% python3 -q
>>> import numpy as np
>>> from numpy import linalg as LA
>>> np.set_printoptions(precision=2, suppress=True, linewidth=100, floatmode="fixed")
>>> W0 = np.array([[-2.0, 3.0, 0.0, 0.0, 0.0, 0.0, 0.0, 0.0],
...     [3.0, 1.0, 3.0, 0.0, 0.0, 0.0, 0.0, 0.0],
...     [0.0, 3.0, -1.0, 3.0, 0.0, 0.0, 0.0, 0.0],
...     [0.0, 0.0, 3.0, -1.0, 3.0, 0.0, 0.0, 0.0],
...     [0.0, 0.0, 0.0, 3.0, 2.0, 3.0, 0.0, 0.0],
...     [0.0, 0.0, 0.0, 0.0, 3.0, 0.0, 3.0, 0.0],
...     [0.0, 0.0, 0.0, 0.0, 0.0, 3.0, -2.0, 3.0],
...     [0.0, 0.0, 0.0, 0.0, 0.0, 0.0, 3.0, 2.0]])
>>> W0
array([[-2.00,  3.00,  0.00,  0.00,  0.00,  0.00,  0.00,  0.00],
       [ 3.00,  1.00,  3.00,  0.00,  0.00,  0.00,  0.00,  0.00],
       [ 0.00,  3.00, -1.00,  3.00,  0.00,  0.00,  0.00,  0.00],
       [ 0.00,  0.00,  3.00, -1.00,  3.00,  0.00,  0.00,  0.00],
       [ 0.00,  0.00,  0.00,  3.00,  2.00,  3.00,  0.00,  0.00],
       [ 0.00,  0.00,  0.00,  0.00,  3.00,  0.00,  3.00,  0.00],
       [ 0.00,  0.00,  0.00,  0.00,  0.00,  3.00, -2.00,  3.00],
       [ 0.00,  0.00,  0.00,  0.00,  0.00,  0.00,  3.00,  2.00]])
>>> f = np.array([-4, -2, -8, 1, -2, 3, -1, 9])
>>> B = W0 + np.outer(f, np.eye(8)[0])
>>> LA.matrix_rank(LA.inv(B) - LA.inv(W0), tol=1e-8)
np.int64(1)
>>> np.round(LA.det(B) / LA.det(W0), 2), np.round(1 + LA.solve(W0, f)[0], 2)
(np.float64(-0.49), np.float64(-0.49))
>>> Q, evecs = LA.qr(W0[:, :4])[0], LA.qr(W0[:, 4:])[0]
>>> sv = LA.svd(Q.T @ evecs, compute_uv=False)
>>> round(float(LA.norm(Q @ Q.T - evecs @ evecs.T, 2)), 2)
1.0
>>> sv.round(2) + 0
array([0.87, 0.75, 0.00, 0.00])
>>> feats = np.load("block8.npy")
>>> feats
array([[1.00, 0.50, 0.25, 0.12, 0.06, 0.03],
       [0.50, 1.00, 0.50, 0.25, 0.12, 0.06],
       [0.25, 0.50, 1.00, 0.50, 0.25, 0.12],
       [0.12, 0.25, 0.50, 1.00, 0.50, 0.25],
       [0.06, 0.12, 0.25, 0.50, 1.00, 0.50],
       [0.03, 0.06, 0.12, 0.25, 0.50, 1.00]])
>>> B = LA.invert(feats)
Traceback (most recent call last):
  File "<python-input-15>", line 1, in <module>
    B = LA.invert(feats)
        ^^^^^^^^^
AttributeError: module 'numpy.linalg' has no attribute 'invert'
>>> B = LA.inv(feats)
>>> np.round(feats @ B, 2) + 0
array([[1.00, 0.00, 0.00, 0.00, 0.00, 0.00],
       [0.00, 1.00, 0.00, 0.00, 0.00, 0.00],
       [0.00, 0.00, 1.00, 0.00, 0.00, 0.00],
       [0.00, 0.00, 0.00, 1.00, 0.00, 0.00],
       [0.00, 0.00, 0.00, 0.00, 1.00, 0.00],
       [0.00, 0.00, 0.00, 0.00, 0.00, 1.00]])
>>> round(float(LA.det(feats) * LA.det(B)), 2)
1.0
>>> LA.inv(B)
array([[1.00, 0.50, 0.25, 0.12, 0.06, 0.03],
       [0.50, 1.00, 0.50, 0.25, 0.12, 0.06],
       [0.25, 0.50, 1.00, 0.50, 0.25, 0.12],
       [0.12, 0.25, 0.50, 1.00, 0.50, 0.25],
       [0.06, 0.12, 0.25, 0.50, 1.00, 0.50],
       [0.03, 0.06, 0.12, 0.25, 0.50, 1.00]])
>>> np.round(LA.cond(feats), 2)
np.float64(6.72)
>>> (np.abs(B) > 1e-9).astype(int)
array([[1, 1, 1, 1, 1, 1],
       [1, 1, 1, 1, 1, 1],
       [1, 1, 1, 1, 1, 1],
       [1, 1, 1, 1, 1, 1],
       [1, 1, 1, 1, 1, 1],
       [1, 1, 1, 1, 1, 1]])
>>> np.round(LA.slogdet(feats)[0], 2)
np.float64(1.0)
>>> x = np.array([-5, 1, 3, 3, 5, 0])
>>> y = feats @ x
>>> y
array([-3.09,  1.35,  5.00,  6.65,  7.07,  3.52])
>>> np.round(LA.solve(feats.T, feats[3]), 2) + 0
array([0.00, 0.00, 0.00, 1.00, 0.00, 0.00])
>>> np.round(LA.solve(feats, y), 2) + 0
array([-5.00,  1.00,  3.00,  3.00,  5.00,  0.00])
>>> np.round(LA.solve(feats, 4 * y), 2) + 0
array([-20.00,   4.00,  12.00,  12.00,  20.00,   0.00])
>>> LA.solve(feats, y + feats[:, 5])
array([-5.00,  1.00,  3.00,  3.00,  5.00,  1.00])
>>> Q, Rm = LA.qr(feats)
>>> np.allclose(Rm.T @ Rm, feats.T @ feats)
True
>>> np.round(Q.T @ Q, 2) + 0
array([[1.00, 0.00, 0.00, 0.00, 0.00, 0.00],
       [0.00, 1.00, 0.00, 0.00, 0.00, 0.00],
       [0.00, 0.00, 1.00, 0.00, 0.00, 0.00],
       [0.00, 0.00, 0.00, 1.00, 0.00, 0.00],
       [0.00, 0.00, 0.00, 0.00, 1.00, 0.00],
       [0.00, 0.00, 0.00, 0.00, 0.00, 1.00]])
>>> Q.shape, Rm.shape
((6, 6), (6, 6))
>>> round(float(abs(Rm[0, 0])), 2), round(float(LA.norm(feats[:, 0])), 2)
(1.15, 1.15)
>>> Q @ Rm
array([[1.00, 0.50, 0.25, 0.12, 0.06, 0.03],
       [0.50, 1.00, 0.50, 0.25, 0.12, 0.06],
       [0.25, 0.50, 1.00, 0.50, 0.25, 0.12],
       [0.12, 0.25, 0.50, 1.00, 0.50, 0.25],
       [0.06, 0.12, 0.25, 0.50, 1.00, 0.50],
       [0.03, 0.06, 0.12, 0.25, 0.50, 1.00]])
>>> np.abs(np.diag(Rm))
array([1.15, 0.75, 0.75, 0.75, 0.73, 0.67])
>>> np.trace(Q @ Q.T)
np.float64(6.0)
>>> vals, evecs = LA.eigh(feats)
>>> vals
array([0.36, 0.41, 0.55, 0.85, 1.44, 2.39])
>>> np.abs(evecs[:, -1])
array([0.30, 0.42, 0.48, 0.48, 0.42, 0.30])
>>> np.abs(evecs[:, -1]).round(6).argmax()
np.int64(2)
>>> (vals > 1e-8).sum(), (vals < -1e-8).sum()
(np.int64(6), np.int64(0))
>>> evecs @ np.diag(vals) @ evecs.T
array([[1.00, 0.50, 0.25, 0.12, 0.06, 0.03],
       [0.50, 1.00, 0.50, 0.25, 0.12, 0.06],
       [0.25, 0.50, 1.00, 0.50, 0.25, 0.12],
       [0.12, 0.25, 0.50, 1.00, 0.50, 0.25],
       [0.06, 0.12, 0.25, 0.50, 1.00, 0.50],
       [0.03, 0.06, 0.12, 0.25, 0.50, 1.00]])
>>> np.round(evecs.T @ evecs, 2) + 0
array([[1.00, 0.00, 0.00, 0.00, 0.00, 0.00],
       [0.00, 1.00, 0.00, 0.00, 0.00, 0.00],
       [0.00, 0.00, 1.00, 0.00, 0.00, 0.00],
       [0.00, 0.00, 0.00, 1.00, 0.00, 0.00],
       [0.00, 0.00, 0.00, 0.00, 1.00, 0.00],
       [0.00, 0.00, 0.00, 0.00, 0.00, 1.00]])
>>> np.round(evecs.T @ feats @ evecs, 2) + 0
array([[0.36, 0.00, 0.00, 0.00, 0.00, 0.00],
       [0.00, 0.41, 0.00, 0.00, 0.00, 0.00],
       [0.00, 0.00, 0.55, 0.00, 0.00, 0.00],
       [0.00, 0.00, 0.00, 0.85, 0.00, 0.00],
       [0.00, 0.00, 0.00, 0.00, 1.44, 0.00],
       [0.00, 0.00, 0.00, 0.00, 0.00, 2.39]])
>>> np.unique(vals.round(6) + 0, return_counts=True)[1]
array([1, 1, 1, 1, 1, 1])
>>> B = np.array([[3, 3], [2, 2], [0, 1], [0, 1], [2, 0], [0, 2]])
>>> B @ feats
Traceback (most recent call last):
  File "<python-input-48>", line 1, in <module>
    B @ feats
    ~~^~~~~~~
ValueError: matmul: Input operand 1 has a mismatch in its core dimension 0, with gufunc signature (n?,k),(k,m?)->(n?,m?) (size 6 is different from 2)
>>> B.T @ feats.T
array([[4.12, 3.74, 2.25, 1.86, 2.42, 1.21],
       [4.43, 4.37, 3.49, 2.86, 2.17, 2.58]])
>>> np.einsum("ij->j", feats)
array([1.96, 2.43, 2.62, 2.62, 2.43, 1.96])
>>> LA.matrix_rank(np.vstack([feats, B.T]))
np.int64(6)
>>> LA.matrix_rank(feats @ B)
np.int64(2)
>>> feats @ B
array([[4.12, 4.43],
       [3.74, 4.37],
       [2.25, 3.49],
       [1.86, 2.86],
       [2.42, 2.17],
       [1.21, 2.58]])
>>> A = np.array([[0.6, 0.4, -0.4, 0.4, -0.4],
...     [0.4, 0.6, 0.4, -0.4, 0.4],
...     [-0.4, 0.4, 0.6, 0.4, -0.4],
...     [0.4, -0.4, 0.4, 0.6, 0.4],
...     [-0.4, 0.4, -0.4, 0.4, 0.6]])
>>> A
array([[ 0.60,  0.40, -0.40,  0.40, -0.40],
       [ 0.40,  0.60,  0.40, -0.40,  0.40],
       [-0.40,  0.40,  0.60,  0.40, -0.40],
       [ 0.40, -0.40,  0.40,  0.60,  0.40],
       [-0.40,  0.40, -0.40,  0.40,  0.60]])
>>> B = np.array([[1, -3, -2], [1, 2, 3]])
>>> Z = np.kron(B, A)
>>> LA.matrix_rank(Z)
np.int64(10)
>>> np.round(LA.norm(Z, 2), 2), round(LA.norm(B, 2) * LA.norm(A, 2), 2)
(np.float64(5.0), np.float64(5.0))
>>> Z.shape
(10, 15)
>>> w1 = np.array([[-3, 1, -2, -3, -4],
...     [0, -4, 0, 5, 5],
...     [0, -5, 2, -1, -1],
...     [1, 1, -1, -1, -1],
...     [-3, -1, -3, 2, -5]])
>>> c = np.array([7, 0, 1, 7, 6])
>>> hid = np.maximum(A @ w1 + c, 0)
>>> (hid > 0).astype(int)
array([[1, 1, 0, 1, 1],
       [1, 0, 1, 1, 1],
       [1, 0, 1, 1, 1],
       [1, 1, 0, 1, 0],
       [1, 0, 0, 1, 1]])
>>> (hid > 0).mean(axis=0)
array([1.00, 0.40, 0.40, 1.00, 0.80])
>>> Z = np.array([[4, 2], [-4, 5], [-3, -6], [0, 0], [3, 9]])
>>> (hid @ Z).round(6).argmax(axis=1)
array([1, 1, 1, 0, 1])
>>> x = np.array([1, 3, 2, 1, 1, 0])
>>> h1 = np.maximum(feats @ x, 0)
>>> h1
array([3.18, 4.87, 4.50, 3.37, 2.42, 1.20])
>>> feats * (h1 > 1e-9)[:, None]
array([[1.00, 0.50, 0.25, 0.12, 0.06, 0.03],
       [0.50, 1.00, 0.50, 0.25, 0.12, 0.06],
       [0.25, 0.50, 1.00, 0.50, 0.25, 0.12],
       [0.12, 0.25, 0.50, 1.00, 0.50, 0.25],
       [0.06, 0.12, 0.25, 0.50, 1.00, 0.50],
       [0.03, 0.06, 0.12, 0.25, 0.50, 1.00]])
>>> mat = np.load("out6.npy")
>>> mat
array([[ 8.00, -4.00,  2.00,  0.00,  0.00,  2.00,  0.00],
       [-4.00,  8.00, -2.00,  0.00,  0.00, -2.00,  0.00],
       [ 2.00, -2.00,  5.00,  0.00,  0.00,  1.00,  0.00],
       [ 0.00,  0.00,  0.00,  4.00,  0.00,  0.00,  0.00],
       [ 0.00,  0.00,  0.00,  0.00,  4.00,  0.00,  0.00],
       [ 2.00, -2.00,  1.00,  0.00,  0.00,  5.00,  0.00],
       [ 0.00,  0.00,  0.00,  0.00,  0.00,  0.00,  4.00]])
>>> vals, evecs = LA.eigvalsh(mat)
Traceback (most recent call last):
  File "<python-input-74>", line 1, in <module>
    vals, evecs = LA.eigvalsh(mat)
    ^^^^^^^^^^^
ValueError: too many values to unpack (expected 2)
>>> vals, evecs = LA.eigh(mat)
>>> LA.svd(mat, compute_uv=False)
array([14.00,  4.00,  4.00,  4.00,  4.00,  4.00,  4.00])
>>> LA.eigvalsh(mat + 3 * np.eye(7))
array([ 7.00,  7.00,  7.00,  7.00,  7.00,  7.00, 17.00])
>>> evecs @ np.diag(vals) @ evecs.T
array([[ 8.00, -4.00,  2.00,  0.00,  0.00,  2.00,  0.00],
       [-4.00,  8.00, -2.00,  0.00,  0.00, -2.00,  0.00],
       [ 2.00, -2.00,  5.00,  0.00,  0.00,  1.00,  0.00],
       [ 0.00,  0.00,  0.00,  4.00,  0.00,  0.00,  0.00],
       [ 0.00,  0.00,  0.00,  0.00,  4.00,  0.00,  0.00],
       [ 2.00, -2.00,  1.00,  0.00,  0.00,  5.00,  0.00],
       [ 0.00,  0.00,  0.00,  0.00,  0.00,  0.00,  4.00]])
>>> vals
array([ 4.00,  4.00,  4.00,  4.00,  4.00,  4.00, 14.00])
>>> np.round(evecs.T @ mat @ evecs, 2) + 0
array([[ 4.00,  0.00,  0.00,  0.00,  0.00,  0.00,  0.00],
       [ 0.00,  4.00,  0.00,  0.00,  0.00,  0.00,  0.00],
       [ 0.00,  0.00,  4.00,  0.00,  0.00,  0.00,  0.00],
       [ 0.00,  0.00,  0.00,  4.00,  0.00,  0.00,  0.00],
       [ 0.00,  0.00,  0.00,  0.00,  4.00,  0.00,  0.00],
       [ 0.00,  0.00,  0.00,  0.00,  0.00,  4.00,  0.00],
       [ 0.00,  0.00,  0.00,  0.00,  0.00,  0.00, 14.00]])
>>> np.abs(evecs[:, -1]).round(6).argmax()
np.int64(0)
>>> LA.eigvalsh(mat @ mat)
array([ 16.00,  16.00,  16.00,  16.00,  16.00,  16.00, 196.00])
>>> f = np.array([-2, -4, 6, 2, -1, -7, 6])
>>> B = mat + np.outer(f, np.eye(7)[6])
>>> LA.matrix_rank(LA.inv(B) - LA.inv(mat), tol=1e-8)
np.int64(1)
>>> B = A / np.sqrt((A ** 2).mean(axis=1, keepdims=True))
>>> LA.matrix_rank(A - A.mean(axis=1, keepdims=True))
np.int64(4)
>>> A - A.mean(axis=1, keepdims=True)
array([[ 0.48,  0.28, -0.52,  0.28, -0.52],
       [ 0.12,  0.32,  0.12, -0.68,  0.12],
       [-0.52,  0.28,  0.48,  0.28, -0.52],
       [ 0.12, -0.68,  0.12,  0.32,  0.12],
       [-0.52,  0.28, -0.52,  0.28,  0.48]])
>>> B[2]
array([-0.89,  0.89,  1.34,  0.89, -0.89])
>>> LA.norm(B, axis=1)
array([2.24, 2.24, 2.24, 2.24, 2.24])
>>> Q, Rm = LA.qr(mat)
>>> Rm
array([[-9.38,  7.68, -3.84,  0.00,  0.00, -3.84,  0.00],
       [ 0.00, -5.39,  1.21,  0.00,  0.00,  1.21,  0.00],
       [ 0.00,  0.00, -4.22,  0.00,  0.00, -0.43,  0.00],
       [ 0.00,  0.00,  0.00,  4.00,  0.00,  0.00,  0.00],
       [ 0.00,  0.00,  0.00,  0.00,  4.00,  0.00,  0.00],
       [ 0.00,  0.00,  0.00,  0.00,  0.00,  4.20,  0.00],
       [ 0.00,  0.00,  0.00,  0.00,  0.00,  0.00,  4.00]])
>>> Q.shape, Rm.shape
((7, 7), (7, 7))
>>> np.round(Q.T @ Q, 2) + 0
array([[1.00, 0.00, 0.00, 0.00, 0.00, 0.00, 0.00],
       [0.00, 1.00, 0.00, 0.00, 0.00, 0.00, 0.00],
       [0.00, 0.00, 1.00, 0.00, 0.00, 0.00, 0.00],
       [0.00, 0.00, 0.00, 1.00, 0.00, 0.00, 0.00],
       [0.00, 0.00, 0.00, 0.00, 1.00, 0.00, 0.00],
       [0.00, 0.00, 0.00, 0.00, 0.00, 1.00, 0.00],
       [0.00, 0.00, 0.00, 0.00, 0.00, 0.00, 1.00]])
>>> np.trace(Q @ Q.T)
np.float64(7.0)
>>> Q @ Rm
array([[ 8.00, -4.00,  2.00,  0.00,  0.00,  2.00,  0.00],
       [-4.00,  8.00, -2.00,  0.00,  0.00, -2.00,  0.00],
       [ 2.00, -2.00,  5.00,  0.00,  0.00,  1.00,  0.00],
       [ 0.00,  0.00,  0.00,  4.00,  0.00,  0.00,  0.00],
       [ 0.00,  0.00,  0.00,  0.00,  4.00,  0.00,  0.00],
       [ 2.00, -2.00,  1.00,  0.00,  0.00,  5.00,  0.00],
       [ 0.00,  0.00,  0.00,  0.00,  0.00,  0.00,  4.00]])
>>> Q
array([[-0.85, -0.47,  0.17,  0.00,  0.00, -0.15,  0.00],
       [ 0.43, -0.88, -0.17,  0.00,  0.00,  0.15,  0.00],
       [-0.21,  0.07, -0.97,  0.00,  0.00, -0.07,  0.00],
       [-0.00, -0.00,  0.00,  1.00,  0.00,  0.00,  0.00],
       [-0.00, -0.00,  0.00, -0.00,  1.00,  0.00,  0.00],
       [-0.21,  0.07, -0.02, -0.00, -0.00,  0.97,  0.00],
       [-0.00, -0.00, -0.00, -0.00, -0.00, -0.00,  1.00]])
>>> K = np.loadtxt("test4.csv", delimiter=",")
>>> K
array([[41.00,  4.00,  6.00],
       [ 4.00, 29.00,  6.00],
       [ 6.00,  6.00, 29.00]])
>>> # symmetric
>>> vals, evecs = LA.eig(K)
>>> np.sort(LA.eigvals(K @ K))
array([ 522.46,  924.17, 2092.37])
>>> round(float(np.prod(vals)), 2)
31785.0
>>> P = np.triu(np.array([[1, 1, 0], [0, 3, 1], [1, 0, 1]]), 1) + np.eye(3)
>>> B = P @ K @ LA.inv(P)
>>> LA.matrix_rank(B)
np.int64(3)
>>> np.poly(B)
array([     1.00,    -99.00,   3131.00, -31785.00])
